% ipython --no-banner

In [1]: import numpy as np

In [2]: from numpy import linalg as LA

In [3]: np.set_printoptions(precision=2, suppress=True, linewidth=160, floatmode="fixed")

In [4]: def rnd(a):
   ...:     return np.round(a, 2) + 0
   ...: 

In [5]: K = np.array([[-1.0, 3.0, 0.0, 0.0],
   ...:     [3.0, 4.0, 3.0, 0.0],
   ...:     [0.0, 3.0, -2.0, 3.0],
   ...:     [0.0, 0.0, 3.0, 5.0]])

In [6]: K.shape
Out[6]: (4, 4)

In [7]: np.zeros(4, 4)
---------------------------------------------------------------------------
TypeError                                 Traceback (most recent call last)
Cell In[7], line 1
----> 1 np.zeros(4, 4)

TypeError: Cannot interpret '4' as a data type

In [8]: LA.matrix_rank(K)
Out[8]: np.int64(4)

In [9]: np.abs(K).max()
Out[9]: np.float64(5.0)

In [10]: np.count_nonzero(K)
Out[10]: np.int64(10)

In [11]: np.diff(K, axis=0)
Out[11]: 
array([[ 4.00,  1.00,  3.00,  0.00],
       [-3.00, -1.00, -5.00,  3.00],
       [ 0.00, -3.00,  5.00,  2.00]])

In [12]: K.sum(axis=1)
Out[12]: array([ 2.00, 10.00,  4.00,  8.00])

In [13]: K.sum(axis=0)
Out[13]: array([ 2.00, 10.00,  4.00,  8.00])

In [14]: K - K[0]
Out[14]: 
array([[ 0.00,  0.00,  0.00,  0.00],
       [ 4.00,  1.00,  3.00,  0.00],
       [ 1.00,  0.00, -2.00,  3.00],
       [ 1.00, -3.00,  3.00,  5.00]])

In [15]: K.mean(axis=0)
Out[15]: array([0.50, 2.50, 1.00, 2.00])
